In [1]: import numpy as np

In [2]: np.set_printoptions(precision=1, suppress=True, linewidth=200)

In [3]: X = np.load("dump.npy")

In [4]: X
Out[4]: 
array([[0, 0, 0, 0, 0, 1, 1, 0, 0, 0, 0, 0, 1, 0],
       [0, 0, 0, 0, 0, 0, 0, 0, 1, 0, 0, 0, 1, 0],
       [0, 0, 0, 1, 1, 0, 0, 0, 0, 1, 0, 0, 0, 0],
       [0, 0, 1, 0, 0, 0, 0, 0, 0, 0, 0, 0, 0, 0],
       [0, 0, 1, 0, 0, 0, 0, 1, 0, 0, 0, 1, 0, 1],
       [1, 0, 0, 0, 0, 0, 0, 0, 0, 0, 0, 1, 0, 0],
       [1, 0, 0, 0, 0, 0, 0, 1, 0, 1, 0, 0, 0, 1],
       [0, 0, 0, 0, 1, 0, 1, 0, 1, 0, 0, 0, 0, 1],
       [0, 1, 0, 0, 0, 0, 0, 1, 0, 0, 0, 1, 0, 0],
       [0, 0, 1, 0, 0, 0, 1, 0, 0, 0, 1, 0, 0, 0],
       [0, 0, 0, 0, 0, 0, 0, 0, 0, 1, 0, 1, 0, 0],
       [0, 0, 0, 0, 1, 1, 0, 0, 1, 0, 1, 0, 0, 0],
       [1, 1, 0, 0, 0, 0, 0, 0, 0, 0, 0, 0, 0, 0],
       [0, 0, 0, 0, 1, 0, 1, 1, 0, 0, 0, 0, 0, 0]])

In [5]: # equal to its transpose

In [6]: M2 = X / np.sqrt((X ** 2).mean(axis=1, keepdims=True))

In [7]: np.linalg.matrix_rank(X - X.mean(axis=1, keepdims=True))
Out[7]: np.int64(13)

In [8]: np.linalg.matrix_rank(M2) == np.linalg.matrix_rank(X)
Out[8]: np.True_

In [9]: w1 = np.array([[1, -2, -1],
   ...:     [2, 2, -1],
   ...:     [2, 2, 0],
   ...:     [-1, 0, -1],
   ...:     [0, 0, -2],
   ...:     [2, 1, 2],
   ...:     [0, -2, -2],
   ...:     [1, 2, 0],
   ...:     [-1, -2, 2],
   ...:     [1, -1, 0],
   ...:     [-2, 1, 2],
   ...:     [-1, 0, -2],
   ...:     [-1, -2, -1],
   ...:     [-2, 2, -2]])

In [10]: b = np.array([3, 1, -2])

In [11]: hid = np.maximum(X @ w1 + b, 0)

In [12]: np.linalg.matrix_rank(hid)
Out[12]: np.int64(3)

In [13]: print((hid > 0).astype(int))
[[1 0 0]
 [1 0 0]
 [1 0 0]
 [1 1 0]
 [1 1 0]
 [1 0 0]
 [1 1 0]
 [0 0 0]
 [1 1 0]
 [1 1 0]
 [1 0 0]
 [1 1 1]
 [1 1 0]
 [1 1 0]]

In [14]: W2 = np.array([[0, 1, 1], [3, 1, 0], [2, 3, 3]])

In [15]: w1 @ W2
Out[15]: 
array([[ -8,  -4,  -2],
       [  4,   1,  -1],
       [  6,   4,   2],
       [ -2,  -4,  -4],
       [ -4,  -6,  -6],
       [  7,   9,   8],
       [-10,  -8,  -6],
       [  6,   3,   1],
       [ -2,   3,   5],
       [ -3,   0,   1],
       [  7,   5,   4],
       [ -4,  -7,  -7],
       [ -8,  -6,  -4],
       [  2,  -6,  -8]])

In [16]: print(hid @ W2)
[[ 0  4  4]
 [ 0  1  1]
 [ 0  3  3]
 [ 9  8  5]
 [21 10  3]
 [ 0  3  3]
 [ 6  6  4]
 [ 0  0  0]
 [15 10  5]
 [ 6  5  3]
 [ 0  3  3]
 [ 7  9  8]
 [ 3  7  6]
 [ 3  5  4]]
